% python3 -q
>>> import numpy as np
>>> from numpy import linalg as LA
>>> np.set_printoptions(precision=2, suppress=True, linewidth=100, floatmode="fixed")
>>> data = np.load("case13.npy")
>>> data
array([[ 40, -15, -45,  40, -15, -45],
       [-10,   0,  20, -10,   0,  20],
       [  0, -30, -20,   0, -30, -20],
       [ 24,  -9, -27,  40, -15, -45],
       [ -6,   0,  12, -10,   0,  20],
       [  0, -18, -12,   0, -30, -20]])
>>> u = np.array([-3, 3, -2, -7, -9, 0])
>>> other = data + np.outer(u, np.eye(6)[4])
>>> LA.matrix_rank(other - data)
np.int64(1)
>>> round(float(LA.det(other) / LA.det(data)), 2), round(1 + LA.solve(data, u)[4], 2)
(2.71, np.float64(2.71))
>>> vec = np.array([0, 1, -2, 0, -2, -2])
>>> h1 = np.maximum(data @ vec, 0)
>>> np.maximum(data @ vec, 0) - np.maximum(-data @ vec, 0)
array([195, -80, 110, 165, -64, 106])
>>> data.T @ h1
array([ 11760,  -9618, -16702,  14400, -11880, -20520])
>>> h1
array([195,   0, 110, 165,   0, 106])
>>> np.maximum(data @ (3 * vec), 0)
array([585,   0, 330, 495,   0, 318])
>>> np.tanh(data @ vec)
array([ 1.00, -1.00,  1.00,  1.00, -1.00,  1.00])
>>> mat = np.array([[0.5, -0.7, -1.1, -1.3],
...     [0.5, -0.1, 0.1, 0.6],
...     [0.6, 0.4, 0.3, -2.5],
...     [-0.4, 1.1, -0.1, -1.0]])
>>> mat[:, 2] *= 20
>>> mat
array([[  0.50,  -0.70, -22.00,  -1.30],
       [  0.50,  -0.10,   2.00,   0.60],
       [  0.60,   0.40,   6.00,  -2.50],
       [ -0.40,   1.10,  -2.00,  -1.00]])
>>> vec = np.array([1, -5, 4, 0])
>>> target = mat @ vec
>>> c, lr = np.zeros(4), 1 / LA.norm(mat, 2) ** 2
>>> for i in range(30):
...     c -= lr * mat.T @ (mat @ c - target)
...     if i % 10 == 0: print(i, round(LA.norm(mat @ c - target), 2))
... 
0 6.38
10 6.08
20 5.82
>>> np.round(LA.cond(mat), 2)
np.float64(50.38)
>>> c
array([ 0.15, -0.28,  3.84,  0.40])
>>> LA.eigvals(mat)
array([ 3.73+2.46j,  3.73-2.46j, -2.80+0.00j,  0.73+0.00j])
>>> np.round(LA.det(mat[::-1]), 2)
np.float64(-40.8)
>>> np.round(LA.det(mat.T), 2)
np.float64(-40.8)
>>> np.poly(mat)
array([  1.00,  -5.40,   2.52,  56.59, -40.80])
>>> left, sv, Vh = LA.svd(mat, full_matrices=False)
>>> left.shape, sv.shape, Vh.shape
((4, 4), (4,), (4, 4))
>>> np.allclose(left * sv @ Vh, mat)
True
>>> np.round(np.sqrt((sv ** 2).sum()), 2), np.round(LA.norm(mat), 2)
(np.float64(23.24), np.float64(23.24))
>>> np.round(Vh @ Vh.T, 2) + 0
array([[1.00, 0.00, 0.00, 0.00],
       [0.00, 1.00, 0.00, 0.00],
       [0.00, 0.00, 1.00, 0.00],
       [0.00, 0.00, 0.00, 1.00]])
>>> np.cumsum(sv ** 2) / np.sum(sv ** 2)
array([0.98, 1.00, 1.00, 1.00])
>>> (sv > 1e-8).sum()
np.int64(4)
>>> sv / sv[0]
array([1.00, 0.13, 0.06, 0.02])
>>> np.abs(left[:, 0]).round(6).argmax()
np.int64(0)
>>> np.round(left.T @ left, 2) + 0
array([[1.00, 0.00, 0.00, 0.00],
       [0.00, 1.00, 0.00, 0.00],
       [0.00, 0.00, 1.00, 0.00],
       [0.00, 0.00, 0.00, 1.00]])
>>> np.round(left.T @ mat @ Vh.T, 2) + 0
array([[23.00,  0.00,  0.00,  0.00],
       [ 0.00,  3.05,  0.00,  0.00],
       [ 0.00,  0.00,  1.27,  0.00],
       [ 0.00,  0.00,  0.00,  0.46]])
>>> sv
array([23.00,  3.05,  1.27,  0.46])
>>> M = np.load("test12.npy")
>>> M
array([[0.67, 0.00, 0.33],
       [0.00, 1.00, 0.00],
       [0.00, 0.00, 1.00]])
>>> blk = np.stack([M, 5 * M, M[::-1]])
>>> LA.matrix_rank(blk)
array([3, 3, 3])
>>> blk.sum(axis=0)
array([[4.02, 0.00, 2.98],
       [0.00, 7.00, 0.00],
       [0.67, 0.00, 6.33]])
>>> np.einsum("bij,cij->bc", blk, blk)
array([[ 2.56, 12.79,  1.66],
       [12.79, 63.95,  8.30],
       [ 1.66,  8.30,  2.56]])
>>> (blk @ M.T).shape
(3, 3, 3)
>>> other = M / LA.norm(M, axis=1, keepdims=True)
>>> cov = other @ other.T
>>> (cov - 2 * np.eye(3)).round(6).argmax(axis=1)
array([2, 0, 0])
>>> W = np.array([[2, 0, 0, 2], [2, 2, 1, 1], [0, 0, 0, 2]])
>>> c = np.array([1, -2, 0, 0])
>>> H = np.maximum(M @ W + c, 0)
>>> (H > 0).astype(int)
array([[1, 0, 0, 1],
       [1, 0, 1, 1],
       [1, 0, 0, 1]])
>>> LA.matrix_rank(H)
np.int64(3)
>>> (H > 0).mean(axis=0)
array([1.00, 0.00, 0.33, 1.00])
>>> W2 = np.array([[-1, 2], [0, 0], [1, 3], [-2, -2]])
>>> H @ W2
array([[-6.34,  0.68],
       [-4.00,  7.00],
       [-5.00, -2.00]])
>>> W @ W2
array([[-6,  0],
       [-3,  5],
       [-4, -4]])
>>> E = np.array([[0.73, 0.21, -0.91, 0.6, 0.26],
...     [-0.75, 1.04, -0.33, -0.42, -0.44],
...     [-1.45, 1.58, 1.03, -0.91, -0.32],
...     [-0.58, 0.24, -0.31, -0.08, -0.21],
...     [-0.24, 0.01, -0.88, -0.04, 0.24]])
>>> np.poly(E)
array([ 1.00, -2.96,  2.31, -2.23,  1.32, -0.23])
>>> round(LA.det(2 * E), 2), round(LA.det(E), 2)
(np.float64(7.46), np.float64(0.23))
>>> round(LA.det(E[::-1]), 2)
np.float64(0.23)
>>> F = np.load("run7.npy")
>>> F
array([[ 1.00,  0.00],
       [ 6.00, -5.00]])
>>> other = np.array([[2, 5], [2, 0]])
>>> W2 = np.kron(other, F)
>>> W2.shape
(4, 4)
>>> other = LA.inv(F)
>>> np.allclose(other, F.T)
False
>>> np.round(LA.det(F) * other, 2) + 0
array([[-5.00,  0.00],
       [-6.00,  1.00]])
>>> np.round(LA.inv(other), 2) + 0
array([[ 1.00,  0.00],
       [ 6.00, -5.00]])
>>> round(float(LA.cond(F)), 2)
12.32
>>> LA.matrix_rank(F - F[0, 0] * np.eye(2))
np.int64(1)
>>> [int(LA.matrix_rank(LA.matrix_power(F, p))) for p in range(1, 3)]
[2, 2]
>>> K = np.load("m.npy")
>>> K
array([[ 2.00,  0.00,  0.00,  0.00],
       [ 0.00,  2.00,  0.00,  0.00],
       [ 0.00,  0.00, 11.00,  0.00],
       [ 0.00,  0.00,  0.00,  2.00]])
>>> K @ K
array([[  4.00,   0.00,   0.00,   0.00],
       [  0.00,   4.00,   0.00,   0.00],
       [  0.00,   0.00, 121.00,   0.00],
       [  0.00,   0.00,   0.00,   4.00]])
